% python3 -q
>>> import numpy as np
>>> from numpy import linalg as LA
>>> np.set_printoptions(precision=3, suppress=True, linewidth=120)
>>> arr = np.load("x.npy")
>>> print(arr)
[[-0.569  0.157 -0.315]
 [ 0.419 -0.071  0.621]
 [ 0.06   0.306 -0.27 ]
 [-0.689  0.056  0.648]
 [ 0.15   0.935  0.15 ]]
>>> Y = np.array([[4, 4, 0], [0, 4, 5]])
>>> C = np.kron(Y, arr)
>>> print(C.shape)
(10, 9)
>>> O = arr.astype(float).copy()
>>> for j in range(3):
...     O[:, j] -= O[:, :j] @ (O[:, :j].T @ O[:, j])
...     O[:, j] /= LA.norm(O[:, j])
... 
>>> print(O)
[[-0.569  0.157 -0.315]
 [ 0.419 -0.071  0.621]
 [ 0.06   0.306 -0.27 ]
 [-0.689  0.056  0.648]
 [ 0.15   0.935  0.15 ]]
>>> print(LA.pinv(arr))
[[-0.569  0.419  0.06  -0.689  0.15 ]
 [ 0.157 -0.071  0.306  0.056  0.935]
 [-0.315  0.621 -0.27   0.648  0.15 ]]
>>> print(LA.svd(arr, compute_uv=False))
[1. 1. 1.]
>>> print(LA.norm(arr, axis=0))
[1. 1. 1.]
>>> print(np.round(arr.T @ arr, 3) + 0)
[[1. 0. 0.]
 [0. 1. 0.]
 [0. 0. 1.]]
>>> O, Rm = LA.qr(arr)
>>> print(O.shape, Rm.shape)
(5, 3) (3, 3)
>>> print(O @ Rm)
[[-0.569  0.157 -0.315]
 [ 0.419 -0.071  0.621]
 [ 0.06   0.306 -0.27 ]
 [-0.689  0.056  0.648]
 [ 0.15   0.935  0.15 ]]
>>> print(np.allclose(Rm.T @ Rm, arr.T @ arr))
True
>>> print(np.round(O.T @ O, 3) + 0)
[[1. 0. 0.]
 [0. 1. 0.]
 [0. 0. 1.]]
>>> G = arr.T @ arr
>>> print(LA.matrix_rank(G))
3
>>> print(np.allclose(G, G.T))
True
>>> print(G.round(3) + 0)
[[1. 0. 0.]
 [0. 1. 0.]
 [0. 0. 1.]]
>>> m1 = np.array([[1, 0, 0, 0, 0, 0],
...     [0, 1, 0, 0, 0, 0],
...     [0, 2, 1, 0, 0, 0],
...     [1, -2, -2, 1, 0, 0],
...     [1, -3, 2, -1, 1, 0],
...     [3, 1, 3, 1, 3, 1]])
>>> W1 = np.array([[-2, 1, -2],
...     [2, 2, 0],
...     [0, -1, -1],
...     [-2, 1, 2],
...     [-2, 0, -1],
...     [1, 1, -2]])
>>> c = np.array([-2, -3, 0])
>>> hid = np.maximum(m1 @ W1 + c, 0)
>>> print(LA.matrix_rank(hid))
3
>>> print((hid > 0).mean(axis=0))
[0.167 0.167 0.167]
>>> C = np.array([[-1, 1], [-3, -1], [-2, 4]])
>>> print(hid @ C)
[[ 0  0]
 [ 0  0]
 [-2  2]
 [-4  8]
 [ 0  0]
 [-3 -1]]
>>> print(arr.sum(axis=1))
[-0.727  0.969  0.096  0.015  1.234]
>>> print(np.round(np.abs(arr).max(), 3))
0.935
>>> print(arr.mean(axis=0))
[-0.126  0.277  0.167]
>>> print(arr.shape)
(5, 3)
>>> rng = np.random.default_rng(14)
>>> labels = rng.permutation(6)
>>> print(labels)
[4 0 3 1 2 5]
>>> Y = m1[labels][:, labels]
>>> print(np.diag(Y))
[1 1 1 1 1 1]
>>> print(np.trace(Y))
6
>>> u = np.array([-5, -4])
>>> print(np.convolve(m1[4], u))
[-5 11  2 -3 -1 -4  0]
>>> print([int(LA.matrix_rank(LA.matrix_power(m1, p))) for p in range(1, 7)])
[6, 6, 6, 6, 6, 6]
>>> print(np.prod(np.diag(m1)), np.round(LA.det(m1), 3))
1 1.0
>>> E = np.loadtxt("dump.csv", delimiter=",")
>>> print(E)
[[1.    0.7   0.49  0.343 0.24  0.168]
 [0.7   1.    0.7   0.49  0.343 0.24 ]
 [0.49  0.7   1.    0.7   0.49  0.343]
 [0.343 0.49  0.7   1.    0.7   0.49 ]
 [0.24  0.343 0.49  0.7   1.    0.7  ]
 [0.168 0.24  0.343 0.49  0.7   1.   ]]
>>> x0 = np.array([-1, 2, 9, -3, 7, 9])
>>> h1 = np.maximum(E @ x0, 0)
>>> print(np.maximum(E @ x0, 0) - np.maximum(-E @ x0, 0))
[ 6.973 10.691 14.327 13.247 16.056 15.829]
>>> print(E * (h1 > 1e-9)[:, None])
[[1.    0.7   0.49  0.343 0.24  0.168]
 [0.7   1.    0.7   0.49  0.343 0.24 ]
 [0.49  0.7   1.    0.7   0.49  0.343]
 [0.343 0.49  0.7   1.    0.7   0.49 ]
 [0.24  0.343 0.49  0.7   1.    0.7  ]
 [0.168 0.24  0.343 0.49  0.7   1.   ]]
>>> print(np.maximum(E @ (3 * x0), 0))
[20.919 32.073 42.981 39.741 48.168 47.487]
>>> print(h1)
[ 6.973 10.691 14.327 13.247 16.056 15.829]
>>> print(np.flatnonzero(h1 > 1e-9))
[0 1 2 3 4 5]
